$ python3 -q
>>> import numpy as np
>>> np.set_printoptions(precision=1, suppress=True, linewidth=120)
>>> m1 = np.array([[1, 1, -1, -1, 1, 1, -1, -1],
...     [1, -1, -1, 1, 1, -1, -1, 1],
...     [1, 1, -1, -1, -1, -1, 1, 1],
...     [1, -1, 1, -1, 1, -1, 1, -1]])
>>> m1.reshape(2, -1)
array([[ 1,  1, -1, -1,  1,  1, -1, -1,  1, -1, -1,  1,  1, -1, -1,  1],
       [ 1,  1, -1, -1, -1, -1,  1,  1,  1, -1,  1, -1,  1, -1,  1, -1]])
>>> print(m1.ravel(order="F"))
[ 1  1  1  1  1 -1  1 -1 -1 -1 -1  1 -1  1 -1 -1  1  1 -1  1  1 -1 -1 -1 -1 -1  1  1 -1  1  1 -1]
>>> t3 = m1.reshape(4, 2, -1)
>>> print(t3.transpose(1, 0, 2))
[[[ 1  1 -1 -1]
  [ 1 -1 -1  1]
  [ 1  1 -1 -1]
  [ 1 -1  1 -1]]

 [[ 1  1 -1 -1]
  [ 1 -1 -1  1]
  [-1 -1  1  1]
  [ 1 -1  1 -1]]]
>>> t3.shape
(4, 2, 4)
>>> print(t3.sum(axis=1))
[[ 2  2 -2 -2]
 [ 2 -2 -2  2]
 [ 0  0  0  0]
 [ 2 -2  2 -2]]
>>> t3[:, 0]
array([[ 1,  1, -1, -1],
       [ 1, -1, -1,  1],
       [ 1,  1, -1, -1],
       [ 1, -1,  1, -1]])
>>> A = np.array([[4, 5, 6, 7], [8, 9, 10, 11], [12, 13, 14, 15], [16, 17, 18, 19]])
>>> print(A)
[[ 4  5  6  7]
 [ 8  9 10 11]
 [12 13 14 15]
 [16 17 18 19]]
>>> left, sig, VT = np.linalg.svd(A)
>>> sig.round(1) + 0
array([49.5,  1.6,  0. ,  0. ])
>>> np.argmax(sig[:-1] / (sig[1:] + 1e-6)) + 1
np.int64(2)
>>> A2 = left[:, :2] @ np.diag(sig[:2]) @ VT[:2]
>>> A2
array([[ 4.,  5.,  6.,  7.],
       [ 8.,  9., 10., 11.],
       [12., 13., 14., 15.],
       [16., 17., 18., 19.]])
>>> print(round(float(np.abs(A - A2).max()), 1))
0.0
>>> left, sig, VT = np.linalg.svd(A2, full_matrices=False)
>>> (sig > 1e-8).sum()
np.int64(2)
>>> np.round(sig / sig[0], 1) + 0
array([1., 0., 0., 0.])
>>> np.allclose(left * sig @ VT, A2)
True
>>> print(np.cumsum(sig ** 2) / np.sum(sig ** 2))
[1. 1. 1. 1.]
>>> np.linalg.matrix_power(A, 3)
array([[11360, 12452, 13544, 14636],
       [19040, 20868, 22696, 24524],
       [26720, 29284, 31848, 34412],
       [34400, 37700, 41000, 44300]])
>>> print(np.allclose(A, A.T))
False
>>> print(round(np.abs(np.linalg.eigvals(A)).max(), 1))
47.7
>>> print(A @ A)
[[240 262 284 306]
 [400 438 476 514]
 [560 614 668 722]
 [720 790 860 930]]
>>> np.trace(A)
np.int64(46)
>>> (A - A.T) / 2
array([[ 0. , -1.5, -3. , -4.5],
       [ 1.5,  0. , -1.5, -3. ],
       [ 3. ,  1.5,  0. , -1.5],
       [ 4.5,  3. ,  1.5,  0. ]])
>>> np.linalg.lstsq(A[:-1].T, A[-1])[2]
np.int32(2)
>>> np.round(np.trace(np.linalg.pinv(A) @ A), 1)
np.float64(2.0)
>>> f, r1 = A[2], A[3]
>>> f @ f
np.int64(734)
>>> f @ r1
np.int64(950)
>>> pr = (f @ r1) / (f @ f) * f
>>> np.outer(f, r1)
array([[192, 204, 216, 228],
       [208, 221, 234, 247],
       [224, 238, 252, 266],
       [240, 255, 270, 285]])
>>> pr
array([15.5, 16.8, 18.1, 19.4])
>>> np.round(np.linalg.norm(f + r1) ** 2 + np.linalg.norm(f - r1) ** 2, 1)
np.float64(3928.0)
>>> A2 = np.array([[3, 3], [2, 0], [0, 2], [2, 2]])
>>> C = np.array([[1, 2, 1], [0, 1, 2]])
>>> rng = np.random.default_rng(877)
>>> mat = A2 @ C + 0.3 * rng.normal(size=(4, 3))
>>> mat
array([[ 3.1,  9.1,  9. ],
       [ 2. ,  4.5,  2. ],
       [-0.1,  1.9,  3.9],
       [ 2.1,  5.9,  6.2]])
>>> x = np.array([-1, 0, -1])
>>> target = mat @ x
>>> np.round(np.linalg.solve(mat.T @ mat, mat.T @ target), 1) + 0
array([-1.,  0., -1.])
>>> np.round(np.linalg.pinv(mat) @ mat, 1) + 0
array([[1., 0., 0.],
       [0., 1., 0.],
       [0., 0., 1.]])
>>> target = target + 0.1 * rng.normal(size=4)
>>> target
array([-12.2,  -4.1,  -3.6,  -8.3])
>>> beta, *_ = np.linalg.lstsq(mat, target)
>>> print(np.round(np.linalg.norm(target - mat @ beta), 1))
0.0
>>> [round(float(np.linalg.norm(np.linalg.solve(mat.T @ mat + lam * np.eye(3), mat.T @ target))), 2) for lam in (0, 1, 10, 100)]
[1.7, 0.93, 0.89, 0.69]
>>> print(np.round(mat.T @ (target - mat @ beta), 1) + 0)
[0. 0. 0.]
>>> beta
array([-1.3,  0.2, -1. ])
>>> A2 = mat / np.linalg.norm(mat, axis=1, keepdims=True)
>>> G = A2 @ A2.T
>>> np.round(np.degrees(np.arccos(np.clip(G[2, 3], -1, 1))), 1)
np.float64(22.6)
>>> (np.abs(G) > 0.9).astype(int)
array([[1, 1, 1, 1],
       [1, 1, 0, 1],
       [1, 0, 1, 1],
       [1, 1, 1, 1]])
>>> t3 = np.stack([mat, 3 * mat, mat[::-1]])
>>> np.linalg.norm(t3, axis=(1, 2))
array([17.3, 51.8, 17.3])
>>> np.einsum("bij,cij->bc", t3, t3)
array([[ 298.3,  894.9,  265.3],
       [ 894.9, 2684.6,  795.9],
       [ 265.3,  795.9,  298.3]])
>>> np.linalg.matrix_rank(t3)
array([3, 3, 3])
>>> f, r1 = mat[3], mat[0]
>>> np.round(f @ r1, 1)
np.float64(116.2)
>>> pr = (f @ r1) / (f @ f) * f
>>> pr
array([3.1, 8.9, 9.2])
>>> proj = mat @ np.linalg.solve(mat.T @ mat, mat.T)
>>> np.allclose(proj @ proj, proj)
True
>>> round(float(np.trace(proj)), 1)
3.0
>>> print(proj.round(1) + 0)
[[ 0.6  0.1  0.1  0.5]
 [ 0.1  1.   0.  -0.2]
 [ 0.1  0.   1.  -0.1]
 [ 0.5 -0.2 -0.1  0.4]]
>>> q, _ = np.linalg.qr(np.array([[-1.3, -1.7, -0.8, 0.7],
...     [1.1, 0.3, 0.6, 1.2],
...     [-0.8, 1.4, 1.2, 0.0],
...     [0.1, 1.5, -0.2, 0.1]]))
>>> J = q[:, :3]
>>> J
array([[-0.7, -0.4,  0.1],
       [ 0.6, -0.1, -0.4],
       [-0.4,  0.7, -0.6],
       [ 0.1,  0.6,  0.7]])
>>> x = np.array([1, -1, -3])
>>> target = J @ x
>>> print(np.round(np.linalg.pinv(J) @ J, 1) + 0)
[[1. 0. 0.]
 [0. 1. 0.]
 [0. 0. 1.]]
>>> np.linalg.solve(J.T @ J, J.T @ target)
array([ 1., -1., -3.])
>>> print(target)
[-0.5  1.8  0.6 -2.6]
>>> target = target + 0.1 * rng.normal(size=4)
>>> target
array([-0.5,  1.9,  0.6, -2.6])
>>> beta, *_ = np.linalg.lstsq(J, target)
>>> round(np.linalg.norm(target - J @ beta), 1)
np.float64(0.0)
>>> beta
array([ 1., -1., -3.])
>>> np.round(J.T @ (target - J @ beta), 1) + 0
array([0., 0., 0.])
>>> x = np.array([1, 2, 0])
>>> target = J @ x
>>> beta, lr = np.zeros(3), 1 / np.linalg.norm(J, 2) ** 2
>>> for i in range(30):
...     beta -= lr * J.T @ (J @ beta - target)
...     if i % 5 == 0: print(i, round(np.linalg.norm(J @ beta - target), 1))
... 
0 0.0
5 0.0
10 0.0
15 0.0
20 0.0
25 0.0
>>> beta.round(1) + 0
array([1., 2., 0.])
>>> round(np.linalg.cond(J), 1)
np.float64(1.0)
>>> proj = J @ np.linalg.solve(J.T @ J, J.T)
>>> np.trace(proj)
np.float64(3.0)
>>> np.linalg.matrix_rank(np.eye(4) - proj)
np.int64(1)
>>> proj.round(1) + 0
array([[ 0.7, -0.4, -0.1, -0.2],
       [-0.4,  0.5, -0.1, -0.3],
       [-0.1, -0.1,  1. ,  0. ],
       [-0.2, -0.3,  0. ,  0.8]])
>>> np.diag(proj)
array([0.7, 0.5, 1. , 0.8])
>>> np.round(np.linalg.eigvalsh(proj), 1) + 0
array([0., 1., 1., 1.])
>>> t = np.radians(72)
>>> R = np.eye(3)
>>> R[1, 1] = R[0, 0] = np.cos(t)
>>> R[1, 0], R[0, 1] = -np.sin(t), np.sin(t)
>>> R
array([[ 0.3,  1. ,  0. ],
       [-1. ,  0.3,  0. ],
       [ 0. ,  0. ,  1. ]])
>>> A2 = J @ R.T
>>> np.abs(A2 - J).max(axis=0)
array([0.9, 1. , 0. ])
>>> round(np.linalg.det(R), 1), round(float(np.trace(R)), 1)
(np.float64(1.0), 1.6)
>>> A2
array([[-0.6,  0.5,  0.1],
       [ 0.1, -0.6, -0.4],
       [ 0.5,  0.6, -0.6],
       [ 0.6,  0.1,  0.7]])
>>> x = np.array([1, 1, 2])
>>> target = A2 @ x
>>> np.linalg.lstsq(A2, target)[0]
array([1., 1., 2.])
>>> target = target + 0.3 * rng.normal(size=4)
>>> print(target.round(1) + 0)
[ 0.4 -1.2  0.   2. ]
>>> beta, *_ = np.linalg.lstsq(A2, target)
>>> print(beta.round())
[1. 1. 2.]
>>> beta
array([0.7, 1.2, 1.9])
>>> print([round(float(np.linalg.norm(np.linalg.solve(A2.T @ A2 + lam * np.eye(3), A2.T @ target))), 2) for lam in (0, 1, 10, 100)])
[2.36, 1.18, 0.21, 0.02]
>>> K = np.array([[-7.1, 7.2, 2.8],
...     [-11.2, 6.0, -1.2],
...     [-9.7, 7.9, 1.9],
...     [-2.0, -0.7, -0.5],
...     [-3.7, -1.5, -1.4],
...     [-9.8, 6.7, 2.8],
...     [-9.7, 7.1, 0.9],
...     [-9.5, 8.5, -0.3],
...     [-0.9, -0.7, -1.5],
...     [-8.6, 7.3, 1.0]])
>>> idx = K[:, 1] > np.median(K[:, 1])
>>> f = K[idx].mean(axis=0) - K[~idx].mean(axis=0)
>>> (((K - K.mean(axis=0)) @ f > 0) == idx).mean()
np.float64(0.8)
>>> ((K - K.mean(axis=0)) @ f > 0).astype(int)
array([1, 1, 1, 0, 0, 1, 1, 1, 0, 1])
>>> print(f)
[-3.4  5.6  1.6]
>>> A2 = np.array([[3, 2], [1, 1], [0, 0]])
>>> F = np.kron(np.eye(3, dtype=int), A2)
>>> F
array([[3, 2, 0, 0, 0, 0],
       [1, 1, 0, 0, 0, 0],
       [0, 0, 0, 0, 0, 0],
       [0, 0, 3, 2, 0, 0],
       [0, 0, 1, 1, 0, 0],
       [0, 0, 0, 0, 0, 0],
       [0, 0, 0, 0, 3, 2],
       [0, 0, 0, 0, 1, 1],
       [0, 0, 0, 0, 0, 0]])
>>> # rows 2 and 5 are equal
>>> left, sig, VT = np.linalg.svd(F)
>>> np.argmax(sig[:-1] / (sig[1:] + 1e-6)) + 1
np.int64(3)
>>> A2 = left[:, :3] @ np.diag(sig[:3]) @ VT[:3]
>>> np.linalg.matrix_rank(F, rtol=0.05)
np.int64(6)
>>> np.linalg.matrix_rank(A2)
np.int64(3)
>>> round(np.linalg.norm(F - A2, 2), 1), np.round(sig[3], 1)
(np.float64(0.3), np.float64(0.3))
>>> np.round(np.linalg.norm(F - A2) / np.linalg.norm(F), 1)
np.float64(0.1)
>>> np.round(np.abs(F - A2).max(), 1)
np.float64(0.2)
>>> proj = F @ np.linalg.solve(F.T @ F, F.T)
>>> round(float(np.trace(proj)), 1)
6.0
>>> np.linalg.eigvalsh(proj)
array([0., 0., 0., 1., 1., 1., 1., 1., 1.])
>>> x = np.array([4, 4, 0, 2, 1, 4])
>>> target = F @ x
>>> np.round(np.linalg.pinv(F) @ F, 1) + 0
array([[1., 0., 0., 0., 0., 0.],
       [0., 1., 0., 0., 0., 0.],
       [0., 0., 1., 0., 0., 0.],
       [0., 0., 0., 1., 0., 0.],
       [0., 0., 0., 0., 1., 0.],
       [0., 0., 0., 0., 0., 1.]])
>>> np.round(np.linalg.lstsq(F, target)[0], 1) + 0
array([4., 4., 0., 2., 1., 4.])
>>> target = target + 0.3 * rng.normal(size=9)
>>> print(target.round(1) + 0)
[20.3  7.5  0.   3.8  2.   0.4 10.8  4.9  0. ]
>>> beta, *_ = np.linalg.lstsq(F, target)
>>> print(beta.round())
[ 5.  2. -0.  2.  1.  4.]
>>> round(float(np.linalg.norm(target - F @ beta)), 1)
0.4
>>> feats = np.array([[1, -2, -1],
...     [1, -1, -1],
...     [0, 0, 0],
...     [3, 3, 1],
...     [6, 4, 1],
...     [7, 5, -1],
...     [7, 2, 1],
...     [4, 0, 1],
...     [3, 3, 2],
...     [2, 0, -1],
...     [4, 2, -1],
...     [1, 5, -2],
...     [1, 4, -3],
...     [2, 2, 0],
...     [3, 3, 2],
...     [5, 0, 3],
...     [8, -2, 5],
...     [10, 0, 5],
...     [7, 2, 8],
...     [9, -1, 10],
...     [7, -4, 9]])
>>> # row 14 repeats row 8
>>> C = feats[[16, 7]].astype(float)
>>> for _ in range(7):
...     idx = np.linalg.norm(feats[:, None] - C, axis=-1).argmin(axis=1)
...     C = np.array([feats[idx == j].mean(axis=0) for j in range(2)])
... 
>>> print(idx)
[1 1 1 1 1 1 1 1 1 1 1 1 1 1 1 1 0 0 0 0 0]
>>> print(C[1] - C[0])
[-5.1  2.9 -7.3]
>>> np.bincount(idx)
array([ 5, 16])
